$ ipython --no-banner

In [1]: import numpy as np

In [2]: np.set_printoptions(precision=2, suppress=True, linewidth=100, floatmode="fixed")

In [3]: data = np.load("arr.npy")

In [4]: data
Out[4]: 
array([[-3,  0,  2,  3,  1],
       [ 1, -3,  0,  2,  3],
       [ 3,  1, -3,  0,  2],
       [ 2,  3,  1, -3,  0],
       [ 0,  2,  3,  1, -3]])

In [5]: np.einsum("ii->", data)
Out[5]: np.int64(-15)

In [6]: np.round(np.linalg.det(data.T), 2)
Out[6]: np.float64(753.0)

In [7]: np.round(np.linalg.det(data[::-1]), 2)
Out[7]: np.float64(753.0)

In [8]: round(np.linalg.eigvals(data).sum().real, 2)
Out[8]: np.float64(-15.0)

In [9]: np.linalg.eigvals(data)
Out[9]: array([ 3.00+0.00j, -6.74+1.54j, -6.74-1.54j, -2.26+0.36j, -2.26-0.36j])

In [10]: np.sort(np.abs(np.fft.fft(data[0]))), np.sort(np.linalg.svd(data, compute_uv=False))
Out[10]: (array([2.29, 2.29, 3.00, 6.91, 6.91]), array([2.29, 2.29, 3.00, 6.91, 6.91]))

In [11]: data @ (-1.0) ** np.arange(5)
Out[11]: array([-3.00,  5.00,  1.00,  3.00, -3.00])

In [12]: np.fft.fft(data[0])
Out[12]: array([ 3.00+0.00j, -6.74+1.54j, -2.26-0.36j, -2.26+0.36j, -6.74-1.54j])

In [13]: (data @ data)[0]
Out[13]: array([ 21,  13,  -6, -17,  -2])

In [14]: (data + data.T) / 2
Out[14]: 
array([[-3.00,  0.50,  2.50,  2.50,  0.50],
       [ 0.50, -3.00,  0.50,  2.50,  2.50],
       [ 2.50,  0.50, -3.00,  0.50,  2.50],
       [ 2.50,  2.50,  0.50, -3.00,  0.50],
       [ 0.50,  2.50,  2.50,  0.50, -3.00]])

In [15]: np.linalg.matrix_power(data, 3)
Out[15]: 
array([[-102, -100,   37,  138,   54],
       [  54, -102, -100,   37,  138],
       [ 138,   54, -102, -100,   37],
       [  37,  138,   54, -102, -100],
       [-100,   37,  138,   54, -102]])

In [16]: (data - data.T) / 2
Out[16]: 
array([[ 0.00, -0.50, -0.50,  0.50,  0.50],
       [ 0.50,  0.00, -0.50, -0.50,  0.50],
       [ 0.50,  0.50,  0.00, -0.50, -0.50],
       [-0.50,  0.50,  0.50,  0.00, -0.50],
       [-0.50, -0.50,  0.50,  0.50,  0.00]])

In [17]: np.sort(np.abs(np.linalg.eigvals(data)))
Out[17]: array([2.29, 2.29, 3.00, 6.91, 6.91])

In [18]: def softmax(z):
    ...:     e = np.exp(z - z.max(axis=-1, keepdims=True))
    ...:     return e / e.sum(axis=-1, keepdims=True)
    ...: 

In [19]: softmax(data).sum(axis=1)
Out[19]: array([1.00, 1.00, 1.00, 1.00, 1.00])

In [20]: np.round(softmax(data[4] + -3), 2) + 0
Out[20]: array([0.03, 0.24, 0.64, 0.09, 0.00])

In [21]: np.round(softmax(10 * data[4]), 2) + 0
Out[21]: array([0.00, 0.00, 1.00, 0.00, 0.00])

In [22]: S = data @ data.T / np.sqrt(5)

In [23]: np.round(softmax(S), 2) + 0
Out[23]: 
array([[1.00, 0.00, 0.00, 0.00, 0.00],
       [0.00, 1.00, 0.00, 0.00, 0.00],
       [0.00, 0.00, 1.00, 0.00, 0.00],
       [0.00, 0.00, 0.00, 1.00, 0.00],
       [0.00, 0.00, 0.00, 0.00, 1.00]])

In [24]: np.round(softmax(S)[4] @ data, 2) + 0
Out[24]: array([ 0.00,  2.00,  3.00,  1.00, -3.00])

In [25]: rng = np.random.default_rng(891091)

In [26]: X = (rng.random((6, 6)) < 0.3) + np.eye(6)

In [27]: X /= X.sum(axis=1, keepdims=True)

In [28]: X
Out[28]: 
array([[0.50, 0.00, 0.00, 0.00, 0.50, 0.00],
       [0.00, 0.50, 0.00, 0.00, 0.50, 0.00],
       [0.00, 0.33, 0.33, 0.00, 0.33, 0.00],
       [0.00, 0.00, 0.00, 1.00, 0.00, 0.00],
       [0.00, 0.33, 0.00, 0.33, 0.33, 0.00],
       [0.33, 0.00, 0.33, 0.00, 0.00, 0.33]])

In [29]: # looks like rank 5

In [30]: M2 = X / np.linalg.norm(X, axis=1, keepdims=True)

In [31]: gram = M2 @ M2.T

In [32]: np.argwhere(np.triu(np.abs(gram) > 0.95, 1))
Out[32]: array([], shape=(0, 2), dtype=int64)

In [33]: round(float(np.degrees(np.arccos(np.clip(gram[2, 5], -1, 1)))), 2)
Out[33]: 70.53

In [34]: gram[2]
Out[34]: array([0.41, 0.82, 1.00, 0.00, 0.67, 0.33])

In [35]: gram
Out[35]: 
array([[1.00, 0.50, 0.41, 0.00, 0.41, 0.41],
       [0.50, 1.00, 0.82, 0.00, 0.82, 0.00],
       [0.41, 0.82, 1.00, 0.00, 0.67, 0.33],
       [0.00, 0.00, 0.00, 1.00, 0.58, 0.00],
       [0.41, 0.82, 0.67, 0.58, 1.00, 0.00],
       [0.41, 0.00, 0.33, 0.00, 0.00, 1.00]])

In [36]: r = np.linalg.matrix_rank(X)

In [37]: r
Out[37]: np.int64(5)

In [38]: N = np.linalg.svd(X)[2][r:].T

In [39]: np.linalg.matrix_rank(X.T @ X), np.linalg.matrix_rank(X @ X.T)
Out[39]: (np.int64(5), np.int64(5))

In [40]: np.round(N @ N.T, 2) + 0
Out[40]: 
array([[ 0.25,  0.25,  0.00,  0.00, -0.25, -0.25],
       [ 0.25,  0.25,  0.00,  0.00, -0.25, -0.25],
       [ 0.00,  0.00,  0.00,  0.00,  0.00,  0.00],
       [ 0.00,  0.00,  0.00,  0.00,  0.00,  0.00],
       [-0.25, -0.25,  0.00,  0.00,  0.25,  0.25],
       [-0.25, -0.25,  0.00,  0.00,  0.25,  0.25]])

In [41]: np.round(N[:, 0] / N[np.abs(N[:, 0]).round(6).argmax(), 0], 2) + 0
Out[41]: array([ 1.00,  1.00,  0.00,  0.00, -1.00, -1.00])

In [42]: np.round(X @ N, 2) + 0
Out[42]: 
array([[0.00],
       [0.00],
       [0.00],
       [0.00],
       [0.00],
       [0.00]])

In [43]: Uu, sig, VT = np.linalg.svd(X)

In [44]: evecs = VT[:(sig > 1e-8).sum()]

In [45]: x = X[1] + -2 * X[4] + rng.integers(2) * np.eye(6)[4]

In [46]: x
Out[46]: array([ 0.00, -0.17,  0.00, -0.67,  0.83,  0.00])

In [47]: np.round(evecs.T @ evecs, 2) + 0
Out[47]: 
array([[ 0.75, -0.25,  0.00,  0.00,  0.25,  0.25],
       [-0.25,  0.75,  0.00,  0.00,  0.25,  0.25],
       [ 0.00,  0.00,  1.00,  0.00,  0.00,  0.00],
       [ 0.00,  0.00,  0.00,  1.00,  0.00,  0.00],
       [ 0.25,  0.25,  0.00,  0.00,  0.75, -0.25],
       [ 0.25,  0.25,  0.00,  0.00, -0.25,  0.75]])

In [48]: np.allclose(evecs.T @ evecs @ x, x)
Out[48]: False

In [49]: np.linalg.matrix_rank(np.vstack([X, x]))
Out[49]: np.int64(6)

In [50]: W0 = np.loadtxt("block2.csv", delimiter=",")

In [51]: W0
Out[51]: 
array([[ 1.00,  0.00,  0.00,  0.00],
       [ 0.00,  1.00,  0.00,  0.00],
       [ 0.00,  0.00,  0.81, -0.59],
       [ 0.00,  0.00,  0.59,  0.81]])

In [52]: # splits into 3 blocks

In [53]: M2 = W0 / np.linalg.norm(W0, axis=1, keepdims=True)

In [54]: gram = M2 @ M2.T

In [55]: np.linalg.norm(M2, axis=1)
Out[55]: array([1.00, 1.00, 1.00, 1.00])

In [56]: np.degrees(np.arccos(np.clip(gram[0, 2], -1, 1)))
Out[56]: np.float64(90.0)

In [57]: gram[0]
Out[57]: array([1.00, 0.00, 0.00, 0.00])

In [58]: O = W0.astype(float).copy()

In [59]: for j in range(4):
    ...:     O[:, j] -= O[:, :j] @ (O[:, :j].T @ O[:, j])
    ...:     O[:, j] /= np.linalg.norm(O[:, j])
    ...: 

In [60]: np.round(O.T @ W0, 2) + 0
Out[60]: 
array([[1.00, 0.00, 0.00, 0.00],
       [0.00, 1.00, 0.00, 0.00],
       [0.00, 0.00, 1.00, 0.00],
       [0.00, 0.00, 0.00, 1.00]])

In [61]: x = np.array([0, 1, 2, 1])

In [62]: np.linalg.inv(W0)
Out[62]: 
array([[ 1.00,  0.00,  0.00,  0.00],
       [ 0.00,  1.00,  0.00,  0.00],
       [ 0.00,  0.00,  0.81,  0.59],
       [ 0.00,  0.00, -0.59,  0.81]])

In [63]: np.abs(np.linalg.eigvals(W0))
Out[63]: array([1.00, 1.00, 1.00, 1.00])

In [64]: w1 = np.array([[1, 3], [2, 0], [-2, -1], [-3, 3]])

In [65]: beta = np.array([2, 6])

In [66]: H = np.maximum(W0 @ w1 + beta, 0)

In [67]: H
Out[67]: 
array([[3.00, 9.00],
       [4.00, 6.00],
       [2.15, 3.43],
       [0.00, 7.84]])

In [68]: (H > 0).astype(int)
Out[68]: 
array([[1, 1],
       [1, 1],
       [1, 1],
       [0, 1]])

In [69]: basis = np.array([[2, 2], [3, 2]])

In [70]: H @ basis
Out[70]: 
array([[33.00, 24.00],
       [26.00, 20.00],
       [14.57, 11.15],
       [23.52, 15.68]])

In [71]: w1 @ basis
Out[71]: 
array([[11,  8],
       [ 4,  4],
       [-7, -6],
       [ 3,  0]])

In [72]: (H @ basis).round(6).argmax(axis=1)
Out[72]: array([0, 0, 0, 0])

In [73]: M = np.loadtxt("m.csv", delimiter=",")

In [74]: M
Out[74]: 
array([[0.00, 1.00, 1.00, 0.00, 0.00, 1.00, 1.00, 1.00, 0.00, 1.00, 1.00],
       [1.00, 0.00, 0.00, 0.00, 0.00, 1.00, 1.00, 1.00, 0.00, 1.00, 1.00],
       [1.00, 0.00, 0.00, 0.00, 0.00, 1.00, 1.00, 1.00, 0.00, 1.00, 1.00],
       [0.00, 0.00, 0.00, 0.00, 1.00, 0.00, 0.00, 0.00, 1.00, 0.00, 0.00],
       [0.00, 0.00, 0.00, 1.00, 0.00, 0.00, 0.00, 0.00, 0.00, 0.00, 0.00],
       [1.00, 1.00, 1.00, 0.00, 0.00, 0.00, 1.00, 1.00, 0.00, 1.00, 1.00],
       [1.00, 1.00, 1.00, 0.00, 0.00, 1.00, 0.00, 0.00, 0.00, 1.00, 1.00],
       [1.00, 1.00, 1.00, 0.00, 0.00, 1.00, 0.00, 0.00, 0.00, 0.00, 1.00],
       [0.00, 0.00, 0.00, 1.00, 0.00, 0.00, 0.00, 0.00, 0.00, 0.00, 0.00],
       [1.00, 1.00, 1.00, 0.00, 0.00, 1.00, 1.00, 0.00, 0.00, 0.00, 1.00],
       [1.00, 1.00, 1.00, 0.00, 0.00, 1.00, 1.00, 1.00, 0.00, 1.00, 0.00]])

In [75]: # columns 1 and 2 are equal

In [76]: vals, evecs = np.linalg.eigh(M)

In [77]: x = np.array([2, -3, 2, 3, 2, 2, 2, -3, 1, 3, -2])

In [78]: round(x @ M @ x / (x @ x), 2), np.round(vals[0], 2), np.round(vals[-1], 2)
Out[78]: (np.float64(0.36), np.float64(-2.2), np.float64(6.31))

In [79]: np.abs(M).sum(axis=1).max(), np.round(np.abs(vals).max(), 2)
Out[79]: (np.float64(7.0), np.float64(6.31))
